$ ipython --no-banner

In [1]: import numpy as np

In [2]: np.set_printoptions(precision=2, suppress=True, linewidth=120)

In [3]: E = np.loadtxt("test6.csv", delimiter=",")

In [4]: E
Out[4]: 
array([[ -2.,  -8.,  -3.,   0.,   3.,   6.,   4.,  -5.,  -2.,   6.,  -1.,   0.,  -5.,   3.],
       [  4.,   1.,   2.,   4.,   4.,   3.,   8.,  -9.,  -3.,   6.,  -6.,   4.,  -1.,   4.],
       [  3.,   0.,   1.,   1.,   4.,   0.,  10.,  -8.,  -4.,   8.,  -4.,   7.,  -4.,   5.],
       [ -2.,  -1.,  -1.,   4.,   1.,   1.,  -1.,   3.,   2.,   0.,   2.,  -1.,   0.,   3.],
       [ -3.,  -4.,  -2.,   1.,   1.,   6.,  11.,   2.,  -6.,   7.,   2.,   2.,  -9.,   5.],
       [ -3.,  -2.,  -2.,   1.,   1.,  -2.,   1.,   4.,   1.,   2.,   4.,   2.,  -3.,   4.],
       [  9.,  -5.,   1.,   9.,   1.,   5.,   8.,  -3., -10.,   6.,  -8.,  -2.,  -5.,  10.],
       [ -4.,  -3.,   0.,   1.,   5.,   1.,   1.,  -2.,   3.,   1.,   2.,   0.,   0.,   2.],
       [  1.,  -3.,  -2.,  -1.,   4.,   2.,   2.,  -3.,  -7.,   1.,   0.,   0.,  -3.,   3.],
       [  5.,   0.,   1.,   9.,   6.,   0.,   4.,  -3.,   0.,   8., -10.,  -3.,   5.,   4.],
       [  5.,  -2.,   1.,   2.,  -3.,   0.,  -1.,   0.,  -4.,   5.,  -6.,  -1.,  -2.,   4.],
       [ -2.,  -2.,   2.,   0.,   2.,   2.,   3.,  -2.,   1.,  -1.,   3.,   3.,  -2.,   0.],
       [ -1.,  -6.,   1.,   0.,   6.,   5.,  10.,  -5.,  -1.,   1.,   3.,   2.,  -2.,  -4.],
       [  7.,  -5.,   3.,   5.,  -5.,   1.,   7.,   1.,   0.,   5.,  -5.,  -5.,  -1.,   0.],
       [  0.,   0.,   0.,   0.,   0.,   0.,   0.,   0.,   0.,   0.,   0.,   0.,   0.,   0.],
       [ -2.,  -2.,  -3.,   3.,   1.,   0.,   0.,   4.,   2.,   3.,  -1.,  -5.,  -2.,   6.],
       [ -4.,  -4.,   0.,   5.,  -3.,   8.,   4.,   8.,  -2.,   3.,   2.,   2.,  -7.,   0.],
       [ -1.,  -8.,   1.,   0.,  -4.,   8.,   5.,   2.,  -3.,   6.,   0.,  -2.,  -4.,  -4.],
       [  7.,   0.,   0.,   2.,  -1.,   4.,   6.,  -7.,  -4.,  10.,  -9.,   0.,   0.,   2.],
       [  1.,   2.,  -2.,   4.,   2.,   4.,   7.,  -3.,  -4.,   6.,  -6.,  -2.,   2.,  -2.],
       [  3.,  -2.,   1.,   9.,   2.,   4.,   5.,   1.,  -2.,   2.,   0.,  -3.,  -1.,   9.],
       [  0.,  -5.,   1.,  -4.,  -2.,   2.,   4.,   4.,  -3.,   2.,   8.,   3.,  -5.,   0.],
       [ -3.,  -4.,  -1.,   0.,   1.,   0.,   3.,   0.,  -1.,   4.,   4.,   5.,  -7.,   7.],
       [ -2.,  -2.,   3.,   3.,   0.,   4.,   4.,   1.,   1.,  -3.,   6.,   5.,  -4.,   1.],
       [  0.,  -3.,   0.,   5.,   7.,  10.,   8.,  -2.,  -8.,   3.,   2.,   7.,  -8.,   8.],
       [  7.,  -1.,   1.,   4.,  -1.,   3.,   5.,  -4.,  -7.,   5.,  -5.,  -2.,  -3.,   9.],
       [  1.,  -2.,  -2.,   2.,   6.,   2.,   8.,  -3.,  -6.,   4.,  -1.,   5.,  -4.,   4.],
       [ -2.,  -3.,  -6.,   0.,  -1.,   5.,   3.,  -1.,  -8.,   4.,  -3.,  -2.,  -5.,   0.],
       [  4.,  -6.,   2.,  10.,  -2.,   4.,   7.,   5.,  -4.,  -2.,   1.,  -1.,  -6.,   5.],
       [  2.,  -7.,  -1.,   2.,  -2.,   5.,   7.,   0.,  -3.,   1.,   1.,  -3.,  -5.,   1.],
       [ -1.,  -6.,   1.,  -2.,   3.,  11.,   8.,  -3.,  -7.,   6.,   3.,  -1.,  -2.,  -2.],
       [ -2.,  -3.,   4.,   1.,   3.,   4.,   4.,   1.,  -1.,  -4.,   9.,   4.,  -3.,   1.],
       [  3.,   1.,   0.,  -1.,   2.,  -2.,   2.,  -4.,  -3.,   3.,  -3.,  -1.,   1.,   1.],
       [  3.,  -3.,  -1.,  -2.,  -4.,  -3.,   4.,   0.,  -5.,   4.,   0.,   0.,  -7.,   7.],
       [  0.,  -1.,  -1.,   2.,  -2.,   1.,   2.,   4.,   0.,   1.,   0.,  -2.,  -4.,   4.],
       [  4.,  -4.,   0.,   2.,  -1.,   5.,   6.,   3., -13.,   9.,  -1.,   1.,  -6.,   6.],
       [  0.,   0.,   0.,   0.,   0.,   0.,   0.,   0.,   0.,   0.,   0.,   0.,   0.,   0.],
       [  1.,  -4.,   4.,   3.,   1.,   2.,   3.,   0.,   0.,   1.,   0.,   2.,  -2.,   1.],
       [  0.,   0.,   0.,   0.,   0.,   0.,   0.,   0.,   0.,   0.,   0.,   0.,   0.,   0.],
       [  5.,  -5.,   1.,   5.,   2.,   5.,   2.,  -1.,  -2.,  10.,  -7.,  -4.,   2.,   4.],
       [  0.,   0.,  -3.,   5.,   6.,   6.,   5.,  -1.,  -4.,   4.,  -4.,   3.,  -3.,   4.],
       [  1.,  -4.,   2.,  -1.,  -2.,   5.,   2.,   3.,  -2.,   0.,   6.,   0.,  -2.,  -1.]])

In [5]: other = np.c_[E[:, :10] @ np.array([[0, -1, 1, -1, 1, 1, 2, -1, -1, -2],
   ...:     [2, -1, 0, -2, -2, 2, 0, 1, 0, 2],
   ...:     [-1, -1, -2, 2, -1, 0, -1, 0, -2, -1],
   ...:     [-1, 1, -1, 2, 0, 2, 0, 2, -2, 2],
   ...:     [-2, 2, 2, -1, 0, 2, 2, -1, -2, 2],
   ...:     [2, -2, 1, 1, 1, 0, 1, 2, -2, -2],
   ...:     [1, -2, 2, 2, 0, -2, 1, -1, -1, 0],
   ...:     [2, 2, -2, 1, 1, -1, -2, 1, -1, -1],
   ...:     [-2, -2, 1, 0, -2, -2, 1, 1, 0, -1],
   ...:     [0, -2, -2, -1, -2, -2, 2, -1, 1, 2]]), np.array([8, 3, 1, 4, 9, 5, 0, 8, 3, 7, 1, 3, 4, 9, 3, 9, 1, 8, 3, 4, 5, 2, 3, 0, 7, 4, 6, 8, 2, 0, 3, 9, 6, 0, 1, 8, 3, 6, 4, 8, 8, 3])]

In [6]: other
Out[6]: 
array([[ -9., -19.,  20.,  12.,  10., -23.,  35., -14.,  -3.,   4.,   8.],
       [-10., -41.,  26.,   6., -12.,   9.,  52., -19., -23.,  26.,   3.],
       [ -8., -39.,  24.,   1., -14.,  -7.,  51., -35.,  -9.,  31.,   1.],
       [ -4.,  12.,  -7.,  11.,   1.,   1.,  -5.,  16., -10.,   6.,   4.],
       [ 30., -20.,   6.,  31.,  13., -33.,  19., -10., -15.,  10.,   9.],
       [ -2.,  14.,  -9.,   6.,  -1., -15.,  -6.,   0.,   4.,  11.,   5.],
       [ 10., -18.,   5.,  32.,  28.,  14.,  40., -14., -40.,   6.,   0.],
       [-24.,   2.,  13.,   7.,  -7.,  -6.,  13.,  -1.,  -8.,  13.,   8.],
       [  3.,   9.,  17.,  -3.,  20.,  12.,  17., -19.,  -5.,   8.,   3.],
       [-24., -15.,   4.,   6., -15.,  14.,  47.,  -8., -30.,  38.,   7.],
       [  6.,  -8., -21.,   1.,   6.,  -1.,   8.,  -8.,   1.,  -3.,   1.],
       [ -9.,  -8.,  13.,  15.,   0.,  -6.,   6.,  -1., -12.,  -3.,   3.],
       [-13., -22.,  41.,  28.,  10., -16.,  35., -18., -27.,  -1.,   4.],
       [  3., -34., -11.,  35.,   6., -28.,  17.,  -6., -18., -20.,   9.],
       [  0.,   0.,   0.,   0.,   0.,   0.,   0.,   0.,   0.,   0.,   3.],
       [ -2.,  10.,  -9.,   6.,  -1., -12.,   1.,   8.,  -1.,  11.,   9.],
       [ 33.,  -3., -23.,  46.,  18., -26., -14.,  28., -25., -12.,   1.],
       [ 22., -28., -12.,  37.,  18., -43.,   7.,   1., -10., -26.,   8.],
       [  8., -53.,   9.,  -3.,  -8.,  -8.,  52., -21.,  -6.,  11.,   3.],
       [ 15., -25.,  13.,   6.,  -4.,   2.,  33.,  -5., -15.,  27.,   4.],
       [  1.,  -5.,   2.,  32.,  11.,  10.,  18.,  11., -39.,   8.,   5.],
       [ 19.,  -6.,  -7.,  18.,  17., -32.,  -6., -12.,   0., -24.,   2.],
       [ -4.,  -2.,  -2.,  10.,   0., -21.,   7., -10.,   4.,  10.,   3.],
       [  2.,  -6.,   6.,  34.,   8.,  -5.,  -6.,  15., -26., -13.,   0.],
       [ 15.,  -8.,  25.,  30.,  24.,  14.,  34.,  -1., -47.,  14.,   7.],
       [ 12., -25.,   3.,  10.,  11.,   9.,  30., -14., -17.,   4.,   4.],
       [  2.,  -5.,  25.,   8.,  10.,   4.,  34., -22., -18.,  25.,   6.],
       [ 29.,  -1.,   5.,   3.,  22.,  -7.,  10.,  -6.,   8.,   9.,   8.],
       [ 13.,   6.,  -6.,  59.,  35.,   1.,  -5.,  16., -46., -19.,   2.],
       [ 12., -16.,  12.,  34.,  26., -22.,  12.,  -4., -16., -22.,   0.],
       [ 21., -32.,  19.,  26.,  20., -22.,  33., -14., -24.,  -9.,   3.],
       [ -1.,   4.,  12.,  32.,  15.,   1.,  -5.,   6., -31., -14.,   9.],
       [ -5.,  -9.,   9., -14.,  -5.,   7.,  21., -22.,   4.,  15.,   6.],
       [ 13.,  -9.,  -9.,   2.,   9., -21.,   3., -25.,  17.,  -4.,   0.],
       [ 13.,   0.,  -9.,  14.,   6., -12.,  -6.,   8.,  -5.,  -5.,   1.],
       [ 40.,  -8., -20.,  20.,  28.,  -9.,  16., -18., -16.,   4.,   8.],
       [  0.,   0.,   0.,   0.,   0.,   0.,   0.,   0.,   0.,   0.,   3.],
       [-10.,  -8.,  -2.,  27.,   5.,  -7.,   7.,   0., -23.,  -8.,   6.],
       [  0.,   0.,   0.,   0.,   0.,   0.,   0.,   0.,   0.,   0.,   4.],
       [ -6., -24.,  -9.,  13.,   2., -10.,  40.,  -7., -22.,   6.,   8.],
       [  9.,  -4.,  19.,   9.,   8.,  13.,  32.,   2., -28.,  26.,   8.],
       [ 17.,  -8.,  -5.,  23.,  19., -16.,  -5.,   4., -14., -29.,   3.]])

In [7]: np.linalg.norm(np.linalg.qr(E)[0].T @ other, axis=0) ** 2 / ((other ** 2).sum(axis=0) + 1e-12)
Out[7]: array([1.  , 1.  , 1.  , 1.  , 1.  , 1.  , 1.  , 1.  , 1.  , 1.  , 0.76])

In [8]: np.linalg.matrix_rank(other)
Out[8]: np.int64(11)

In [9]: np.round(np.linalg.norm(other - E @ np.linalg.lstsq(E, other)[0], axis=0), 2) + 0
Out[9]: array([ 0.  ,  0.  ,  0.  ,  0.  ,  0.  ,  0.  ,  0.  ,  0.  ,  0.  ,  0.  , 16.85])
